$ python -q
>>> import numpy as np
>>> import numpy.linalg as la
>>> np.set_printoptions(suppress=True, linewidth=100)
>>> rnd = lambda a: np.round(a, 2) + 0
>>> M = np.loadtxt("data.csv", delimiter=",")
>>> M
array([[-0.94,  0.81,  0.92,  0.15, -0.74],
       [ 0.18,  0.86,  0.79, -0.1 , -0.98],
       [-0.43,  0.74, -0.89,  0.9 ,  0.56],
       [-0.46,  0.85,  0.92, -0.2 , -0.97],
       [-0.57, -0.48, -0.56,  0.34,  0.92],
       [ 0.42, -0.38, -0.14, -0.24,  0.13],
       [ 0.83,  0.55, -0.91,  0.66, -0.37],
       [-0.84, -0.33,  0.79, -0.38,  0.45],
       [-0.1 ,  0.46,  0.7 , -0.24, -0.81],
       [-0.87,  0.43,  0.4 ,  0.38,  0.32],
       [ 0.55,  0.45, -0.44,  0.29, -0.55],
       [ 0.45, -0.12,  0.71, -0.64, -0.77],
       [-0.9 ,  0.72,  0.64,  0.42, -0.25],
       [-0.97,  0.92,  0.88,  0.54, -0.77],
       [ 0.99,  0.  , -0.96,  0.29, -0.55],
       [-0.58,  0.48, -0.93,  0.9 ,  0.89],
       [ 0.17,  0.22, -0.09,  0.1 , -0.28],
       [ 0.83,  0.49,  0.02, -0.15, -0.92],
       [ 0.05, -0.31,  0.67, -0.57, -0.37],
       [-0.89,  0.74,  0.52,  0.5 , -0.22],
       [-0.99,  0.79,  0.86,  0.5 ,  0.04],
       [-0.13, -0.93, -0.75, -0.15,  0.99],
       [-0.98, -0.18,  0.68,  0.15,  0.88],
       [ 0.77,  0.86, -0.58,  0.57, -0.92],
       [-0.35,  0.33,  0.29,  0.1 , -0.26],
       [ 0.69, -0.87, -0.85, -0.15,  0.92],
       [ 0.8 ,  0.36, -0.81,  0.46, -0.35],
       [-0.99,  0.74,  0.96,  0.24,  0.  ],
       [ 0.95, -0.22, -1.  ,  0.85,  0.87],
       [ 0.76, -0.35,  0.73, -0.78, -0.85],
       [ 0.32,  0.94, -0.85,  0.9 , -0.74],
       [-0.35, -0.16, -0.25,  0.2 ,  0.59],
       [ 0.26, -0.64, -0.31, -0.24,  0.66],
       [ 0.82,  0.22, -0.56,  0.1 , -0.6 ],
       [-0.93,  0.52,  0.93, -0.2 , -0.52],
       [ 0.9 , -0.81,  0.46, -0.86, -0.49],
       [-0.78,  0.8 ,  0.69,  0.34, -0.72],
       [ 0.79, -0.12,  0.07, -0.42, -0.69],
       [ 0.79,  0.4 ,  0.85, -0.72, -0.98],
       [-0.99,  0.54,  0.94,  0.15,  0.34]])
>>> P = M @ la.solve(M.T @ M, M.T)
>>> rnd(np.diag(P))
array([0.11, 0.14, 0.23, 0.13, 0.12, 0.02, 0.12, 0.08, 0.05, 0.06, 0.05, 0.08, 0.08, 0.26, 0.15,
       0.19, 0.01, 0.11, 0.06, 0.08, 0.15, 0.14, 0.17, 0.14, 0.01, 0.1 , 0.08, 0.12, 0.55, 0.14,
       0.19, 0.02, 0.05, 0.06, 0.11, 0.18, 0.12, 0.05, 0.31, 0.17])
>>> rnd(la.eigvalsh(P))
array([0., 0., 0., 0., 0., 0., 0., 0., 0., 0., 0., 0., 0., 0., 0., 0., 0., 0., 0., 0., 0., 0., 0.,
       0., 0., 0., 0., 0., 0., 0., 0., 0., 0., 0., 0., 1., 1., 1., 1., 1.])
>>> rnd(np.trace(P))
np.float64(5.0)
>>> Ac = (M - M.mean(axis=0)) / M.std(axis=0)
>>> rnd(Ac.std(axis=0))
array([1., 1., 1., 1., 1.])
>>> c = la.lstsq(np.delete(Ac, 0, axis=1), Ac[:, 0])[0]
>>> np.abs(c).argmax()
np.int64(1)
>>> Ac = M - M.mean(axis=0)
>>> evecs = la.svd(Ac)[2][:3]
>>> M2 = Ac - Ac @ evecs.T @ evecs
>>> rnd(np.cov(Ac @ evecs.T, rowvar=False))
array([[0.87, 0.  , 0.  ],
       [0.  , 0.64, 0.  ],
       [0.  , 0.  , 0.44]])
>>> rnd(la.norm(M2) / la.norm(Ac))
np.float64(0.14)
>>> rnd(M2.std(axis=0))
array([0.09, 0.08, 0.09, 0.08, 0.09])
>>> q, _ = la.qr(np.array([[-1.1, -0.8, -0.7, 0.9, -2.3],
...     [-0.1, 0.8, 1.8, -0.5, 1.8],
...     [-1.8, -1.2, 1.1, -0.1, 0.1],
...     [0.2, -0.1, -1.3, -1.0, 0.6],
...     [0.6, 1.2, 0.3, 0.7, 0.5]]))
>>> mat = q[:, :5]
>>> rnd(mat)
array([[-0.5 , -0.02,  0.67,  0.29, -0.47],
       [-0.05, -0.74, -0.22, -0.42, -0.48],
       [-0.82, -0.13, -0.19, -0.16,  0.5 ],
       [ 0.09,  0.21,  0.52, -0.81,  0.13],
       [ 0.27, -0.63,  0.45,  0.24,  0.52]])
>>> vec = np.array([1, 1, 1, 0, 3])
>>> target = mat @ vec
>>> c, lr = np.zeros(5), 1 / la.norm(mat, 2) ** 2
>>> for i in range(250):
...     c -= lr * mat.T @ (mat @ c - target)
...     if i % 50 == 0: print(i, round(la.norm(mat @ c - target), 2))
... 
0 0.0
50 0.0
100 0.0
150 0.0
200 0.0
>>> rnd(c)
array([1., 1., 1., 0., 3.])
>>> E = np.array([[0.0, 1.0, 1.0, 1.0, 1.0, 1.0, 1.0],
...     [1.0, 0.0, 1.0, 1.0, 1.0, 1.0, 1.0],
...     [1.0, 1.0, 0.0, 1.0, 1.0, 1.0, 1.0],
...     [1.0, 1.0, 1.0, 0.0, 1.0, 1.0, 1.0],
...     [1.0, 1.0, 1.0, 1.0, 0.0, 1.0, 1.0],
...     [1.0, 1.0, 1.0, 1.0, 1.0, 0.0, 1.0],
...     [1.0, 1.0, 1.0, 1.0, 1.0, 1.0, 0.0]])
>>> # symmetric
>>> r0, r1 = E[1], E[2]
>>> r0 @ r0
np.float64(6.0)
>>> p = (r0 @ r1) / (r0 @ r0) * r0
>>> np.outer(r0, r1)
array([[1., 1., 0., 1., 1., 1., 1.],
       [0., 0., 0., 0., 0., 0., 0.],
       [1., 1., 0., 1., 1., 1., 1.],
       [1., 1., 0., 1., 1., 1., 1.],
       [1., 1., 0., 1., 1., 1., 1.],
       [1., 1., 0., 1., 1., 1., 1.],
       [1., 1., 0., 1., 1., 1., 1.]])
>>> rnd(p)
array([0.83, 0.  , 0.83, 0.83, 0.83, 0.83, 0.83])
>>> rnd((r1 - p) @ r0)
np.float64(0.0)
>>> la.matrix_rank(np.outer(r0, r1))
np.int64(1)
>>> rnd(la.norm(r0 + r1) ** 2 + la.norm(r0 - r1) ** 2)
np.float64(24.0)
>>> E @ E
array([[6., 5., 5., 5., 5., 5., 5.],
       [5., 6., 5., 5., 5., 5., 5.],
       [5., 5., 6., 5., 5., 5., 5.],
       [5., 5., 5., 6., 5., 5., 5.],
       [5., 5., 5., 5., 6., 5., 5.],
       [5., 5., 5., 5., 5., 6., 5.],
       [5., 5., 5., 5., 5., 5., 6.]])
>>> low = np.diag(E.sum(axis=1)) - E
>>> (la.eigvalsh(low) < 1e-8).sum()
np.int64(1)
>>> cov = E.T @ E
>>> rnd(la.eigvalsh(cov)[::-1])
array([36.,  1.,  1.,  1.,  1.,  1.,  1.])
>>> (E @ E.T).shape
(7, 7)
>>> np.trace(cov), (E ** 2).sum()
(np.float64(42.0), np.float64(42.0))
>>> dist = la.norm(M[:, None] - M[None], axis=-1)
>>> dist.shape
(40, 40)
>>> la.matrix_rank(dist ** 2)
np.int64(7)
>>> (dist + 1e9 * np.eye(40)).round(6).argmin(axis=1)
array([36,  8, 15,  8, 31, 32, 26, 22,  1, 39, 33, 29, 19, 36, 26,  2, 24, 37, 11, 12, 27, 32,  7,
       30, 16, 32,  6, 20, 25, 11, 23,  4,  5, 10,  0, 29,  0, 17, 11, 27])
>>> rnd(dist[:5, :5])
array([[0.  , 1.18, 2.41, 0.64, 2.6 ],
       [1.18, 0.  , 2.57, 0.66, 2.83],
       [2.41, 2.57, 0.  , 2.62, 1.44],
       [0.64, 0.66, 2.62, 0.  , 2.8 ],
       [2.6 , 2.83, 1.44, 2.8 , 0.  ]])
>>> np.unravel_index(dist.round(6).argmax(), dist.shape)
(np.int64(13), np.int64(25))
>>> ev, evecs = la.eigh(E)
>>> vec = np.array([2, 0, 2, 3, 2, 2, 0])
>>> (np.sign(evecs[:, -1].round(6)) == np.sign(evecs[0, -1].round(6))).astype(int)
array([1, 1, 1, 1, 1, 1, 1])
>>> rnd(la.eigvalsh(E[1:, 1:]))
array([-1., -1., -1., -1., -1.,  5.])
>>> rnd(evecs * np.abs(ev) @ evecs.T)
array([[1.71, 0.71, 0.71, 0.71, 0.71, 0.71, 0.71],
       [0.71, 1.71, 0.71, 0.71, 0.71, 0.71, 0.71],
       [0.71, 0.71, 1.71, 0.71, 0.71, 0.71, 0.71],
       [0.71, 0.71, 0.71, 1.71, 0.71, 0.71, 0.71],
       [0.71, 0.71, 0.71, 0.71, 1.71, 0.71, 0.71],
       [0.71, 0.71, 0.71, 0.71, 0.71, 1.71, 0.71],
       [0.71, 0.71, 0.71, 0.71, 0.71, 0.71, 1.71]])
>>> feats = np.load("a.npy")
>>> feats
array([[ 0.31, -0.03,  3.07,  0.2 , -0.62,  3.34, -0.02, -3.1 , -0.83],
       [-1.34, -0.14,  2.08, -0.67,  0.92,  2.66, -0.71, -2.02, -1.11],
       [ 1.43, -0.57, -3.91,  0.87, -0.66, -5.66,  0.83,  3.72,  1.82],
       [ 0.1 ,  1.41, -2.3 , -0.51,  0.24, -1.15, -0.2 ,  3.3 ,  1.03],
       [ 2.05, -1.21, -2.45,  2.07, -2.23, -4.13,  2.32, -0.39,  0.02],
       [-2.15, -0.49,  3.97, -1.16,  1.66,  4.46, -1.46, -3.38, -1.57],
       [ 0.68,  0.43,  0.6 ,  0.49, -1.03,  1.26,  0.69, -1.35, -0.53],
       [ 0.84,  0.15, -3.96, -0.03,  0.3 , -5.13, -0.18,  5.4 ,  2.49],
       [ 1.03,  0.69,  1.43,  0.1 , -0.74,  1.74, -0.16, -0.3 ,  0.55],
       [-2.24, -0.32,  2.08, -1.2 ,  1.84,  2.64, -1.28, -1.68, -1.2 ],
       [-0.75, -0.46,  0.47, -0.34,  0.73,  0.16, -0.46, -0.33, -0.23],
       [ 1.42,  0.6 , -0.38,  0.88, -1.63,  0.15,  1.15, -0.53, -0.08]])
>>> # rows and columns are dependent
>>> Uu, s, Vt = la.svd(feats)
>>> np.argmax(s[:-1] / (s[1:] + 1e-6)) + 1
np.int64(4)
>>> rnd(s)
array([17.55,  6.99,  3.84,  1.75,  0.  ,  0.  ,  0.  ,  0.  ,  0.  ])
>>> M2 = Uu[:, :4] @ np.diag(s[:4]) @ Vt[:4]
>>> rnd(la.norm(feats - M2, 2)), rnd(s[4])
(np.float64(0.0), np.float64(0.0))
>>> np.allclose(feats[:-1].T @ la.lstsq(feats[:-1].T, feats[-1])[0], feats[-1])
True
>>> rnd(np.trace(la.pinv(feats) @ feats))
np.float64(4.0)
>>> K = np.array([[7, 4, 1, -1, 3, -8, -5],
...     [-5, -1, -4, 7, 9, -7, 6],
...     [1, 2, 0, -3, -7, 2, -5],
...     [-2, -5, 2, 6, 0, -7, -7],
...     [-5, 7, -9, 0, -3, -7, -1],
...     [0, -6, 1, 1, 5, 1, 4],
...     [-6, -3, 3, 7, 4, -5, 6],
...     [7, -4, 0, 6, 6, -5, 6],
...     [5, 7, 1, -7, 1, 3, 5],
...     [8, -6, 0, -3, -1, -2, 2],
...     [4, 4, -9, 1, -5, -9, -8]])
>>> K[:, 0] = -2 * K[:, 6]
>>> K
array([[ 10,   4,   1,  -1,   3,  -8,  -5],
       [-12,  -1,  -4,   7,   9,  -7,   6],
       [ 10,   2,   0,  -3,  -7,   2,  -5],
       [ 14,  -5,   2,   6,   0,  -7,  -7],
       [  2,   7,  -9,   0,  -3,  -7,  -1],
       [ -8,  -6,   1,   1,   5,   1,   4],
       [-12,  -3,   3,   7,   4,  -5,   6],
       [-12,  -4,   0,   6,   6,  -5,   6],
       [-10,   7,   1,  -7,   1,   3,   5],
       [ -4,  -6,   0,  -3,  -1,  -2,   2],
       [ 16,   4,  -9,   1,  -5,  -9,  -8]])
>>> # null space of dimension 1
>>> w1 = np.array([[-1, -1, 3, 1, -2],
...     [0, -1, -3, -1, 3],
...     [0, -2, 2, 1, 1],
...     [2, 0, -3, 0, -1],
...     [3, -3, 0, -2, 1],
...     [2, 2, -2, -2, 3],
...     [-1, -1, -1, 3, -2]])
>>> c = np.array([0, 2, 0, 1, 1])
>>> hid = np.maximum(K @ w1 + c, 0)
>>> hid
array([[ 0,  0, 44,  3,  0],
       [33,  0,  0,  0,  0],
       [ 0, 20, 34,  4,  0],
       [ 0,  0, 64, 15,  0],
       [ 0,  7,  0,  4,  0],
       [23,  0,  0,  0,  0],
       [22,  0,  0, 15,  0],
       [26,  0,  0,  9,  0],
       [ 0,  1,  0,  0, 50],
       [ 0,  9, 17, 15,  0],
       [ 0,  5, 41,  8,  0]])
>>> (hid > 0).astype(int)
array([[0, 0, 1, 1, 0],
       [1, 0, 0, 0, 0],
       [0, 1, 1, 1, 0],
       [0, 0, 1, 1, 0],
       [0, 1, 0, 1, 0],
       [1, 0, 0, 0, 0],
       [1, 0, 0, 1, 0],
       [1, 0, 0, 1, 0],
       [0, 1, 0, 0, 1],
       [0, 1, 1, 1, 0],
       [0, 1, 1, 1, 0]])
>>> C = np.array([[-2, -1], [3, 0], [-2, -1], [-2, 2], [1, 2]])
>>> hid @ C
array([[ -94,  -38],
       [ -66,  -33],
       [ -16,  -26],
       [-158,  -34],
       [  13,    8],
       [ -46,  -23],
       [ -74,    8],
       [ -70,   -8],
       [  53,  100],
       [ -37,   13],
       [ -83,  -25]])
